$ python3 -q
>>> import numpy as np
>>> import numpy.linalg as la
>>> np.set_printoptions(suppress=True, linewidth=160)
>>> m1 = np.loadtxt("layer8.csv", delimiter=",")
>>> m1
array([[-1.01, -0.35,  8.4 ],
       [-0.28, -1.6 ,  2.21],
       [-0.3 , -1.56,  2.2 ],
       [-0.91, -1.13,  7.38],
       [ 1.02,  0.39, -8.39],
       [ 0.68,  2.5 , -5.41],
       [ 1.  ,  0.41, -8.39],
       [ 0.89,  1.1 , -7.38],
       [-0.57,  0.53,  5.22],
       [ 0.77,  1.8 , -6.39],
       [ 0.09, -0.67, -0.99],
       [ 0.08, -0.71, -0.99],
       [ 0.9 ,  1.09, -7.41],
       [ 0.2 , -1.43, -2.01],
       [-0.48, -0.18,  4.21],
       [ 0.19, -1.4 , -2.02],
       [ 0.59, -0.5 , -5.23]])
>>> out = m1 / la.norm(m1, axis=1, keepdims=True)
>>> G = out @ out.T
>>> np.round(la.norm(out, axis=1), 2)
array([1., 1., 1., 1., 1., 1., 1., 1., 1., 1., 1., 1., 1., 1., 1., 1., 1.])
>>> np.round(np.degrees(np.arccos(np.clip(G[14, 13], -1, 1))), 2)
np.float64(142.26)
>>> u, r1 = m1[6], m1[10]
>>> round(u @ u, 2)
np.float64(71.56)
>>> np.round(u @ r1, 2)
np.float64(8.12)
>>> p = (u @ r1) / (u @ u) * u
>>> p.round(2)
array([ 0.11,  0.05, -0.95])
>>> np.round(r1 - p, 2)
array([-0.02, -0.72, -0.04])
>>> la.matrix_rank(np.outer(u, r1))
np.int64(1)
>>> np.round((r1 - p) @ u, 2)
np.float64(-0.0)
>>> rng = np.random.default_rng(9283)
>>> ang = np.sort(rng.uniform(-2, 2, 28))
>>> M = np.c_[ang, ang ** 2, ang ** 3] @ np.array([[-6, -2, -5, -1, 4, -1], [3, 3, 3, 2, -3, -9], [1, -4, 5, -7, 2, 0]])
>>> M.round(2)
array([[ 15.57,  43.82, -15.14,  59.74, -33.29, -31.61],
       [ 11.72,  20.42,  -1.2 ,  25.6 , -17.51, -16.78],
       [ 11.54,  19.67,  -0.85,  24.55, -16.98, -16.25],
       [  9.66,  13.26,   1.81,  15.66, -12.29, -11.47],
       [  7.43,   7.79,   3.21,   8.44,  -8.02,  -6.96],
       [  6.74,   6.48,   3.34,   6.79,  -6.93,  -5.79],
       [  6.37,   5.83,   3.36,   5.99,  -6.37,  -5.2 ],
       [  5.82,   4.96,   3.33,   4.93,  -5.61,  -4.39],
       [  5.64,   4.69,   3.31,   4.61,  -5.37,  -4.14],
       [  4.74,   3.47,   3.1 ,   3.19,  -4.23,  -2.96],
       [  3.55,   2.18,   2.58,   1.8 ,  -2.92,  -1.68],
       [  3.45,   2.08,   2.53,   1.7 ,  -2.82,  -1.58],
       [  3.27,   1.92,   2.43,   1.54,  -2.64,  -1.42],
       [  1.64,   0.73,   1.34,   0.47,  -1.2 ,  -0.3 ],
       [ -0.17,  -0.05,  -0.14,  -0.03,   0.11,  -0.04],
       [ -1.51,  -0.44,  -1.1 ,  -0.31,   0.99,  -1.12],
       [ -1.6 ,  -0.47,  -1.14,  -0.35,   1.05,  -1.27],
       [ -1.92,  -0.61,  -1.2 ,  -0.59,   1.3 ,  -2.02],
       [ -2.  ,  -0.66,  -1.19,  -0.69,   1.38,  -2.28],
       [ -2.23,  -0.86,  -1.01,  -1.11,   1.63,  -3.28],
       [ -2.33,  -1.93,   0.87,  -3.56,   2.43,  -7.17],
       [ -1.21,  -4.86,   6.7 , -10.13,   3.88, -13.91],
       [ -0.02,  -7.38,  11.62, -15.59,   4.99, -18.24],
       [  0.3 ,  -8.05,  12.9 , -17.02,   5.28, -19.28],
       [  0.54,  -8.55,  13.84, -18.07,   5.49, -20.02],
       [  0.88,  -9.24,  15.17, -19.56,   5.79, -21.03],
       [  2.2 , -11.95,  20.24, -25.24,   6.93, -24.7 ],
       [  3.79, -15.22,  26.26, -32.04,   8.31, -28.7 ]])
>>> # rank 3
>>> blk = np.stack([M, -3 * M, M[::-1]])
>>> np.round(np.einsum("bij,cij->bc", blk, blk), 2)
array([[ 22677.06, -68031.17,  -7485.42],
       [-68031.17, 204093.52,  22456.25],
       [ -7485.42,  22456.25,  22677.06]])
>>> blk.shape
(3, 28, 6)
>>> np.round(la.norm(blk, axis=(1, 2)), 2)
array([150.59, 451.77, 150.59])
>>> x = np.array([0, 7, -2, -5, -3, 0])
>>> h = np.maximum(M @ x, 0)
>>> np.flatnonzero(h > 1e-9)
array([ 0,  1,  2,  3,  4,  5,  6,  7,  8,  9, 10, 11, 12, 13])
>>> np.round(M.T @ h, 2)
array([ 5153.22, 10280.27, -1634.27, 13300.68, -8485.24, -7920.42])
>>> np.round(np.tanh(M @ x), 2)
array([ 1.  ,  1.  ,  1.  ,  1.  ,  1.  ,  1.  ,  1.  ,  1.  ,  1.  ,  1.  ,  1.  ,  1.  ,  1.  ,  1.  , -0.29, -0.98, -0.98, -0.99, -0.99, -1.  , -1.  ,
       -1.  , -1.  , -1.  , -1.  , -1.  , -1.  , -1.  ])
>>> out = M / np.sqrt((M ** 2).mean(axis=1, keepdims=True))
>>> la.matrix_rank(M - M.mean(axis=1, keepdims=True))
np.int64(3)
>>> np.round(la.norm(out, axis=1), 2)
array([2.45, 2.45, 2.45, 2.45, 2.45, 2.45, 2.45, 2.45, 2.45, 2.45, 2.45, 2.45, 2.45, 2.45, 2.45, 2.45, 2.45, 2.45, 2.45, 2.45, 2.45, 2.45, 2.45, 2.45, 2.45,
       2.45, 2.45, 2.45])
>>> out[5].round(2)
array([ 1.1 ,  1.06,  0.54,  1.11, -1.13, -0.94])
